$ ipython --no-banner

In [1]: import numpy as np

In [2]: from numpy import linalg as LA

In [3]: np.set_printoptions(precision=1, suppress=True, linewidth=100, legacy="1.25")

In [4]: def rd(a):
   ...:     return np.round(a, 1) + 0
   ...: 

In [5]: X = np.arange(9).reshape(3, 3) + 4

In [6]: X
Out[6]: 
array([[ 4,  5,  6],
       [ 7,  8,  9],
       [10, 11, 12]])

In [7]: # rank 2

In [8]: U, sv, Vh = LA.svd(X)

In [9]: np.argmax(sv[:-1] / (sv[1:] + 1e-6)) + 1
Out[9]: 2

In [10]: rd(sv)
Out[10]: array([25.2,  0.7,  0. ])

In [11]: A2 = U[:, :2] @ np.diag(sv[:2]) @ Vh[:2]

In [12]: rd(A2)
Out[12]: 
array([[ 4.,  5.,  6.],
       [ 7.,  8.,  9.],
       [10., 11., 12.]])

In [13]: rd(LA.norm(X - A2) / LA.norm(X))
Out[13]: 0.0

In [14]: rd(LA.norm(X - A2, 2)), rd(sv[2])
Out[14]: (0.0, 0.0)

In [15]: LA.matrix_rank(X, rtol=0.05)
Out[15]: 1

In [16]: def softmax(z):
    ...:     e = np.exp(z - z.max(axis=-1, keepdims=True))
    ...:     return e / e.sum(axis=-1, keepdims=True)
    ...: 

In [17]: rd(softmax(10 * X[2]))
Out[17]: array([0., 0., 1.])

In [18]: rd(softmax(X[2]))
Out[18]: array([0.1, 0.2, 0.7])

In [19]: S = X @ X.T / np.sqrt(3)

In [20]: softmax(S)[2] @ X
Out[20]: array([10., 11., 12.])

In [21]: rd(softmax(S + np.triu(np.full(S.shape, -np.inf), 1)))
Out[21]: 
array([[1., 0., 0.],
       [0., 1., 0.],
       [0., 0., 1.]])

In [22]: softmax(S).round(6).argmax(axis=1)
Out[22]: array([2, 2, 2])

In [23]: rd(softmax(S))
Out[23]: 
array([[0., 0., 1.],
       [0., 0., 1.],
       [0., 0., 1.]])

In [24]: A2 = np.array([[0, 6, 8], [2, 8, 2]])

In [25]: cent = np.kron(A2, X)

In [26]: rd(LA.norm(cent, 2)), rd(LA.norm(A2, 2) * LA.norm(X, 2))
Out[26]: (310.3, 310.3)

In [27]: LA.matrix_rank(cent)
Out[27]: 4

In [28]: P = np.triu(np.array([[1, 2, 4], [4, 2, 5], [4, 2, 5]]), 1) + np.eye(3)

In [29]: A2 = P @ X @ LA.inv(P)

In [30]: LA.matrix_rank(A2)
Out[30]: 2

In [31]: rd(np.poly(A2))
Out[31]: array([  1., -24., -18.,   0.])

In [32]: rd(LA.det(A2))
Out[32]: 0.0

In [33]: m1 = np.load("w.npy")

In [34]: m1
Out[34]: 
array([[  0.1,  -2. ,   0.4,  -0.8,   1.5,   1. ,   1. ,   0.1],
       [  0.4,  -1.4,   0.4,   0. ,  -0.6,   0.4,   0. ,  -1.4],
       [  1.5,   0.7,  -0.2,  -0.1,   0. ,  -1.2,   2.3,  -1.2],
       [  0. ,  -0.7,   0.9,  -0.6,   0.9,   1.7,  -1.4,   0. ],
       [ -0.9,   0.8,   1.4,  -2.5,  -0.3,  -1.6,  -0.7,  -0.5],
       [  0.6,   0.2,   1.6,   0. ,   0.1,  -0.6,  -0.3,   1. ],
       [ -0.7,  -0.3,  -1.3,  -0.3,   0.1,  -0.2,   0.2,   0.5],
       [  2.2,  -0.1,  -2.6,  -0.6,   0.6,  -0.1,  -0.6,   2.2],
       [ -0.5,  -0.5,  -0.7,   0.5,   0.7,  -1.6,  -0.2,  -1.5],
       [  0.7,  -1.1,  -1. ,   0.1,  -1.4,   0.9,  -0.4,  -0.8],
       [  0.9,   0.5,  -1.9,   0.1,   0. ,   0.3,   0.6,  -0.4],
       [ -0.3,  -0.7,  -0.4,   0.1,  -0.5,   1.9,  -0.6,   0.2],
       [ -0.4,   0.1,   1.9,  -0.7,   1.8,   0.8,  -1.7,  -0.3],
       [  0.8,   0.2,  -1.3,   0.9,   0.3,   0.2,   0.3,   0.4],
       [ -0.6,   1.4,   2.1,  -0.6,  -0.5,  -2.4,   0. ,   1.2],
       [ -0.7,  -1.6,  -1.2,  -1.2,  -0.6,  -0.4,  -0.6,   1.1],
       [ -1. ,   1.2,   0.6,   0.4,  -0.3,  -0.9,  -1.4,  -0.9],
       [  3. ,  -1. ,  -6. ,  23. ,   2. ,  20. , -10. ,  -2. ],
       [ -0.1,   0.7,  -0.1,  -0.2,   0.1,  -0.5,  -1.4,   1. ],
       [ -1.1,  -0.7,   0.1,  -0.6,   0.1,  -0.6,  -0.7,   0.6],
       [  0.1,   1.7,   0.2,   3.3,   0.9,   1.4,   2.5,   1.1],
       [ -0.1,   0.5,  -0.9,  -0.4,  -1.2,   0.4,   0. ,   1. ],
       [  0.5,   0.1,  -2.1,   0.1,  -1. ,  -0.1,  -0.8,  -0.2],
       [  0.5,  -0.1,  -0.3,  -0.6,   0.5,  -0.1,  -1.9,  -1.4],
       [  0.7,   1.4,   0. ,   0.8,  -0.3,  -1.2,  -1.2,   0.1],
       [ -0.1,  -0.5,   2.1,   1.4,  -0.7,   0.4,  -0.5,   2.1],
       [  0.7,   1.2,  -0.2,  -0.6,   1.4,   0.4,   0.5,  -0.4],
       [  0. ,  -0.1,  -1.2,   2.2,   0.6,   0.2,  -0.3,   1.5]])

In [35]: # row 17 is much longer than the rest

In [36]: cent = m1[[19, 27]].astype(float)

In [37]: for _ in range(5):
    ...:     lab = LA.norm(m1[:, None] - cent, axis=-1).argmin(axis=1)
    ...:     cent = np.array([m1[lab == j].mean(axis=0) for j in range(2)])
    ...: 

In [38]: lab
Out[38]: array([0, 0, 0, 0, 0, 0, 0, 0, 0, 0, 0, 0, 0, 0, 0, 0, 0, 1, 0, 0, 0, 0, 0, 0, 0, 0, 0, 0])

In [39]: np.abs(cent[1] - cent[0]).argmax()
Out[39]: 3

In [40]: rd(cent[1] - cent[0])
Out[40]: array([ 2.9, -1. , -5.9, 23. ,  1.9, 20.1, -9.7, -2.2])

In [41]: np.bincount(lab)
Out[41]: array([27,  1])

In [42]: P = m1 @ LA.solve(m1.T @ m1, m1.T)

In [43]: LA.matrix_rank(np.eye(28) - P)
Out[43]: 20

In [44]: cen = (m1 - m1.mean(axis=0)) / m1.std(axis=0)

In [45]: np.argwhere(np.abs(cen) > 2)
Out[45]: 
array([[ 0,  1],
       [ 7,  0],
       [17,  0],
       [17,  2],
       [17,  3],
       [17,  4],
       [17,  5],
       [17,  6]])

In [46]: rd(cen.std(axis=0))
Out[46]: array([1., 1., 1., 1., 1., 1., 1., 1.])

In [47]: coef = LA.lstsq(np.delete(cen, 7, axis=1), cen[:, 7])[0]

In [48]: np.abs(coef).argmax()
Out[48]: 5

In [49]: rd(1 - np.var(cen[:, 7] - np.delete(cen, 7, axis=1) @ coef))
Out[49]: 0.1

In [50]: rd(coef)
Out[50]: array([ 0. ,  0. ,  0.1,  0.2, -0.1, -0.2,  0.2])

In [51]: W1 = np.array([[3, -4], [1, -1], [-1, 4], [2, 5], [2, 1], [-2, -2], [-5, 0], [0, 1]])

In [52]: coef = np.array([-1, -1])

In [53]: hid = np.maximum(m1 @ W1 + coef, 0)

In [54]: rd((hid > 0).mean(axis=0))
Out[54]: array([0.5, 0.4])

In [55]: (hid > 0).astype(int)
Out[55]: 
array([[0, 0],
       [0, 0],
       [0, 0],
       [1, 0],
       [0, 0],
       [1, 1],
       [0, 0],
       [1, 0],
       [1, 1],
       [0, 0],
       [1, 0],
       [0, 0],
       [1, 1],
       [1, 0],
       [0, 1],
       [0, 0],
       [1, 1],
       [1, 1],
       [1, 0],
       [0, 1],
       [0, 1],
       [0, 0],
       [1, 0],
       [1, 0],
       [1, 1],
       [0, 1],
       [1, 0],
       [1, 1]])

In [56]: cent = np.array([[2, -1, -2], [-1, -1, -1]])

In [57]: W1 @ cent
Out[57]: 
array([[ 10,   1,  -2],
       [  3,   0,  -1],
       [ -6,  -3,  -2],
       [ -1,  -7,  -9],
       [  3,  -3,  -5],
       [ -2,   4,   6],
       [-10,   5,  10],
       [ -1,  -1,  -1]])

In [58]: A = np.load("arr.npy")

In [59]: A
Out[59]: 
array([[1, 0, 0, 0, 0],
       [0, 1, 0, 0, 0],
       [0, 0, 3, 0, 0],
       [0, 0, 0, 0, 0],
       [0, 0, 0, 0, 5]])

In [60]: # splits into 5 blocks

In [61]: rd(LA.det(X))
Out[61]: 0.0

In [62]: rd(np.sort(np.abs(LA.eigvals(X))))
Out[62]: array([ 0. ,  0.7, 24.7])

In [63]: np.allclose(X @ X.T, X.T @ X)
Out[63]: False

In [64]: evals, evecs = LA.eigh(A)

In [65]: x = np.array([2, 4, 0, 2, 6])

In [66]: x @ A @ x
Out[66]: 200

In [67]: rd(LA.eigvalsh(A[1:, 1:]))
Out[67]: array([0., 1., 3., 5.])

In [68]: (np.sign(evecs[:, -1].round(6)) == np.sign(evecs[0, -1].round(6))).astype(int)
Out[68]: array([1, 1, 1, 1, 0])

In [69]: rd(x @ A @ x / (x @ x)), evals[0], evals[-1]
Out[69]: (3.3, 0.0, 5.0)

In [70]: LA.lstsq(A[:-1].T, A[-1])[2]
Out[70]: 3

In [71]: rd(A @ LA.pinv(A) @ A)
Out[71]: 
array([[1., 0., 0., 0., 0.],
       [0., 1., 0., 0., 0.],
       [0., 0., 3., 0., 0.],
       [0., 0., 0., 0., 0.],
       [0., 0., 0., 0., 5.]])

In [72]: np.unique(A.round(6), axis=0).shape
Out[72]: (5, 5)

In [73]: np.abs(np.diag(LA.qr(A)[1])) > 1e-9
Out[73]: array([ True,  True,  True, False,  True])

In [74]: np.einsum("ii->", A)
Out[74]: 10

In [75]: rd(LA.det(A[::-1]))
Out[75]: 0.0

In [76]: rd(LA.eigvals(A).sum().real)
Out[76]: 10.0

In [77]: rd(LA.det(2 * A)), rd(LA.det(A))
Out[77]: (0.0, 0.0)

In [78]: np.poly(A)
Out[78]: array([  1., -10.,  32., -38.,  15.,   0.])

In [79]: rd(LA.det(A.T))
Out[79]: 0.0

In [80]: rd(LA.eigvals(A))
Out[80]: array([1., 1., 3., 0., 5.])

In [81]: data = np.load("dump.npy")

In [82]: data
Out[82]: 
array([[-12.4,  -9.6,  -0.7,  -1.2,   4.6, -17. ,  18.1,  -0.9],
       [  5.4,  12.2,   1.3,  11.1,  -4.7,   6.1,  -0.9,  -2. ],
       [ -8. ,  -5.7,  -2.5,  -5.9,  -3.3,   8.4,   3.4,  -1.1],
       [  3.7,  -5.5,  12.9,   7.9,   0.9,   4. ,  -2. ,  -6.3],
       [  5.1, -17.7, -16.1,   2.7,   6.5,  10.2,   8.2,   5.1],
       [ -1.4, -12.7, -11.4,   2.3,  -0.2,   7.1,   2.8,   2.9],
       [ -1.1,   1.3,   2.8,   0.6,  -1. ,   8.7,  -5.2,   2.1],
       [ -7.7,  -2.1,   8.5,   5.2,  -5.2,   1.5,   0.9,   8. ],
       [ -6.4,   5.6,   3.8,  -3.4,   9.9, -15.3,   0. ,   1.3],
       [ -4.6,  -8.2,  -4.7,  -0.3,   5.1,  -0.6,   3.9,  -0.1],
       [  1.5,   2.1,   0.7,   7.9,  -8.6,   1.7, -12.4,   3. ],
       [ -8.3,  17.2,   5.7,  -2.1,  -6.4,  20.2,   2. ,  -3.2],
       [ -0.1, -11.1,   0.1,  -4.6,   3.2,   9.7,  -4.3,  -5. ],
       [  6.6, -11.3,  -8.4, -14.6,   9.8,   6.2,   1.3,  -2.4],
       [ -0.8, -19.6,   0.2,  -3.8,   8.9, -15.7,   0.5,  -4.7],
       [  2.4,  -8.4,  -6.6,  10.9,   0.1,  13.1,  -3.3,  -7.9],
       [ -5.6,  -1.1,  13. ,  -2. ,  -1.5,  -9.6,  -4. ,  13.5],
       [  4.3, -21.9,  10.7,   6.2,   4.2,  -0.3,  -4. ,   0.1],
       [ -4.8,  12. , -10.1,  13. ,   2.3,   4. ,   1.5, -10.4],
       [  7.2, -19.7,  -6.8,   0.1,   7.5,  -1.3,   8.6,  -1.5],
       [ -6.7, -19.9,   5.8,   0.1,   5.3,  10.5,   2.6,   3. ],
       [ -3.4,  -5.7,  -0.6,   1.9,   2.6,  -3.5,  -1. ,   4.7],
       [ -3.6,  -9.3, -11.6,   5.1,  -8.9,   3.9,   4.9,   1.6],
       [ -3.3,   9. ,  -4.1,  -8.3,   3.8,  -2.1,  -2.7,   2.6],
       [-12.2,   8.4,   5.2,   2. ,  -1.2,   8.4,   1.1,   8.5],
       [ -3. , -14.3,  -1.3, -11.4,   2.8,   3.6,  -6.7,   1.1],
       [ -6.7, -16.5,  19.8,  -3.1,   8. ,   3.6,  -1.1,  -4.4],
       [ -0.1,   1. , -11.8,   1. ,   4.1,  -6.2,   2.7,  -0.9]])

In [83]: P = data @ LA.solve(data.T @ data, data.T)

In [84]: rd(P @ data[:, 7])
Out[84]: 
array([ -0.9,  -2. ,  -1.1,  -6.3,   5.1,   2.9,   2.1,   8. ,   1.3,  -0.1,   3. ,  -3.2,  -5. ,
        -2.4,  -4.7,  -7.9,  13.5,   0.1, -10.4,  -1.5,   3. ,   4.7,   1.6,   2.6,   8.5,   1.1,
        -4.4,  -0.9])

In [85]: LA.matrix_rank(np.eye(28) - P)
Out[85]: 20

In [86]: np.allclose(P @ P, P)
Out[86]: True

In [87]: rd(np.diag(P))
Out[87]: 
array([0.6, 0.2, 0.2, 0.2, 0.5, 0.2, 0.1, 0.2, 0.3, 0.1, 0.3, 0.4, 0.2, 0.4, 0.3, 0.3, 0.3, 0.3,
       0.5, 0.2, 0.3, 0.1, 0.4, 0.2, 0.3, 0.3, 0.4, 0.1])

In [88]: x = np.array([4, 5, -3, -4, -4, -1, 3, 2])

In [89]: rhs = m1 @ x

In [90]: coef, lr = np.zeros(8), 1 / LA.norm(m1, 2) ** 2

In [91]: for i in range(15):
    ...:     coef -= lr * m1.T @ (m1 @ coef - rhs)
    ...:     if i % 5 == 0: print(i, round(LA.norm(m1 @ coef - rhs), 1))
    ...: 
0 45.3
5 38.3
10 32.7

In [92]: rd(coef)
Out[92]: array([ 0.9,  1.2, -1.3, -2.5, -1. , -2.7,  2.2,  0.9])

In [93]: rd(LA.cond(m1))
Out[93]: 11.5
